$ python3 -q
>>> import numpy as np
>>> np.set_printoptions(precision=2, suppress=True, linewidth=120, legacy="1.25")
>>> B = np.array([[3, 2, 1, 3, 0, 0, 1, 0, 2],
...     [1, 3, 1, 1, 3, 2, 2, 1, 1],
...     [0, 2, 0, 2, 2, 1, 3, 0, 0],
...     [1, 2, 0, 1, 2, 1, 1, 3, 2],
...     [3, 0, 3, 0, 3, 1, 2, 1, 0],
...     [0, 0, 3, 1, 1, 0, 3, 1, 3],
...     [0, 0, 1, 1, 2, 2, 2, 1, 3],
...     [2, 3, 3, 0, 2, 2, 2, 3, 0],
...     [0, 1, 2, 0, 3, 3, 0, 0, 0]])
>>> W0 = np.tril(B)
>>> W0
array([[3, 0, 0, 0, 0, 0, 0, 0, 0],
       [1, 3, 0, 0, 0, 0, 0, 0, 0],
       [0, 2, 0, 0, 0, 0, 0, 0, 0],
       [1, 2, 0, 1, 0, 0, 0, 0, 0],
       [3, 0, 3, 0, 3, 0, 0, 0, 0],
       [0, 0, 3, 1, 1, 0, 0, 0, 0],
       [0, 0, 1, 1, 2, 2, 2, 0, 0],
       [2, 3, 3, 0, 2, 2, 2, 3, 0],
       [0, 1, 2, 0, 3, 3, 0, 0, 0]])
>>> Uu, s, VT = np.linalg.svd(W0)
>>> vecs = VT[:(s > 1e-8).sum()]
>>> rng = np.random.default_rng(83)
>>> x0 = W0[0] + 2 * W0[2] + rng.integers(2) * np.eye(9)[1]
>>> print(x0)
[3. 5. 0. 0. 0. 0. 0. 0. 0.]
>>> np.linalg.matrix_rank(np.vstack([W0, x0]))
8
>>> np.round(vecs.T @ vecs, 2) + 0
array([[1., 0., 0., 0., 0., 0., 0., 0., 0.],
       [0., 1., 0., 0., 0., 0., 0., 0., 0.],
       [0., 0., 1., 0., 0., 0., 0., 0., 0.],
       [0., 0., 0., 1., 0., 0., 0., 0., 0.],
       [0., 0., 0., 0., 1., 0., 0., 0., 0.],
       [0., 0., 0., 0., 0., 1., 0., 0., 0.],
       [0., 0., 0., 0., 0., 0., 1., 0., 0.],
       [0., 0., 0., 0., 0., 0., 0., 1., 0.],
       [0., 0., 0., 0., 0., 0., 0., 0., 0.]])
>>> np.allclose(vecs.T @ vecs @ x0, x0)
True
>>> np.round(np.linalg.norm(x0 - vecs.T @ vecs @ x0), 2)
0.0
>>> print(np.sort(np.linalg.eigvals(W0)))
[0. 0. 0. 1. 2. 3. 3. 3. 3.]
>>> np.linalg.matrix_rank(W0 - W0[0, 0] * np.eye(9))
8
>>> B = W0[0, 0] * W0[1:] - np.outer(W0[1:, 0], W0[0])
>>> print(B)
[[0 9 0 0 0 0 0 0 0]
 [0 6 0 0 0 0 0 0 0]
 [0 6 0 3 0 0 0 0 0]
 [0 0 9 0 9 0 0 0 0]
 [0 0 9 3 3 0 0 0 0]
 [0 0 3 3 6 6 6 0 0]
 [0 9 9 0 6 6 6 9 0]
 [0 3 6 0 9 9 0 0 0]]
>>> np.flatnonzero(~B.round(6).any(axis=1))
array([], dtype=int64)
>>> np.linalg.matrix_rank(B), np.linalg.matrix_rank(W0)
(7, 8)
>>> w1 = np.array([[4, -3, 5, 4],
...     [-3, 3, -5, 2],
...     [-5, 1, -3, -1],
...     [-3, 0, 2, 2],
...     [-1, 1, 0, 3],
...     [-1, 0, -5, -1],
...     [3, -5, 0, -2],
...     [2, 0, 1, 2],
...     [-4, -4, 2, 2]])
>>> b = np.array([2, 0, 1, 1])
>>> H = np.maximum(W0 @ w1 + b, 0)
>>> np.linalg.matrix_rank(H)
4
>>> (H > 0).astype(int)
array([[1, 0, 1, 1],
       [0, 1, 0, 1],
       [0, 1, 0, 1],
       [0, 1, 0, 1],
       [0, 0, 1, 1],
       [0, 1, 0, 1],
       [0, 0, 0, 1],
       [0, 0, 0, 1],
       [0, 1, 0, 1]])
>>> (H > 0).mean(axis=0)
array([0.11, 0.56, 0.22, 1.  ])
>>> Z = np.array([[2, 3, 2], [2, 2, 3], [0, 1, 3], [1, 2, 3]])
>>> (H @ Z).round(6).argmax(axis=1)
array([2, 2, 2, 2, 2, 2, 2, 2, 2])
